$ python -q
>>> import numpy as np
>>> np.set_printoptions(precision=2, suppress=True, linewidth=120, floatmode="fixed")
>>> def rnd(a):
...     return np.round(a, 2) + 0
... 
>>> W0 = np.load("x.npy")
>>> print(W0)
[[ 3.05  1.00  2.00  1.00 -3.00]
 [ 3.00  0.05  2.00 -2.00 -2.00]
 [ 3.00 -1.00 -2.95  0.00  1.00]
 [ 2.00 -1.00  0.00 -1.95  2.00]
 [ 3.00  1.00  2.00  1.00 -2.95]]
>>> U, sv, Vt = np.linalg.svd(W0)
>>> print(np.argmax(sv[:-1] / (sv[1:] + 1e-6)) + 1)
4
>>> M2 = U[:, :4] @ np.diag(sv[:4]) @ Vt[:4]
>>> print(rnd(np.linalg.norm(W0 - M2, 2)), rnd(sv[4]))
0.0 0.0
>>> print(rnd(M2))
[[ 3.05  1.00  2.00  1.00 -3.00]
 [ 3.00  0.05  2.00 -2.00 -2.00]
 [ 3.00 -1.00 -2.95  0.00  1.00]
 [ 2.00 -1.00  0.00 -1.95  2.00]
 [ 3.00  1.00  2.00  1.00 -2.95]]
>>> mat = np.array([[2.4, -0.2, 2.2, -1.2],
...     [0.3, 0.8, 1.3, -0.9],
...     [-1.1, 0.1, 0.2, -1.1],
...     [0.5, 1.7, 0.0, 0.3]])
>>> rng = np.random.default_rng(32634)
>>> mat[0] = mat[2] + 0.1 * rng.normal(size=4)
>>> print(rnd(mat))
[[-1.19 -0.16  0.29 -1.06]
 [ 0.30  0.80  1.30 -0.90]
 [-1.10  0.10  0.20 -1.10]
 [ 0.50  1.70  0.00  0.30]]
>>> Q, r_ = np.linalg.qr(mat)
>>> print(rnd(abs(r_[0, 0])), rnd(np.linalg.norm(mat[:, 0])))
1.72 1.72
>>> print(rnd(np.abs(np.diag(r_))))
[1.72 1.76 1.19 0.12]
>>> print(rnd(Q @ r_))
[[-1.19 -0.16  0.29 -1.06]
 [ 0.30  0.80  1.30 -0.90]
 [-1.10  0.10  0.20 -1.10]
 [ 0.50  1.70  0.00  0.30]]
>>> print(rnd(np.trace(Q @ Q.T)))
4.0
>>> print(np.allclose(r_.T @ r_, mat.T @ mat))
True
>>> T = np.stack([W0, 5 * W0, W0[::-1]])
>>> print(T.shape)
(3, 5, 5)
>>> print(rnd(np.linalg.norm(T, axis=(1, 2))))
[10.08 50.38 10.08]
>>> print(rnd(np.einsum("bij,cij->bc", T, T)))
[[ 101.51  507.56   79.40]
 [ 507.56 2537.81  397.01]
 [  79.40  397.01  101.51]]
>>> M2 = np.array([[-3, -3], [0, -3], [3, 0], [3, -2]])
>>> print(rnd(M2.T @ mat.T))
[[ 1.24  0.30  0.60 -0.60]
 [ 6.16 -1.50  5.20 -7.20]]
>>> print(np.vstack([mat, M2.T]).shape)
(6, 4)
>>> print(rnd(np.einsum("ij->j", mat)))
[-1.49  2.44  1.79 -2.76]
>>> print(np.linalg.matrix_rank(mat @ M2))
2
>>> print(rnd(np.einsum("ij,ij->i", mat, mat)))
[2.65 3.23 2.47 3.23]
>>> U, sv, Vt = np.linalg.svd(mat)
>>> print(rnd(sv))
[2.44 2.12 1.06 0.08]
>>> M2 = U[:, :3] @ np.diag(sv[:3]) @ Vt[:3]
>>> print(np.linalg.matrix_rank(M2))
3
>>> print(np.linalg.matrix_rank(mat, rtol=0.05))
3
>>> print(rnd(M2))
[[-1.16 -0.16  0.26 -1.10]
 [ 0.30  0.80  1.30 -0.90]
 [-1.13  0.10  0.23 -1.06]
 [ 0.50  1.70  0.00  0.29]]
>>> print(rnd(np.linalg.norm(mat - M2, 2)), rnd(sv[3]))
0.08 0.08
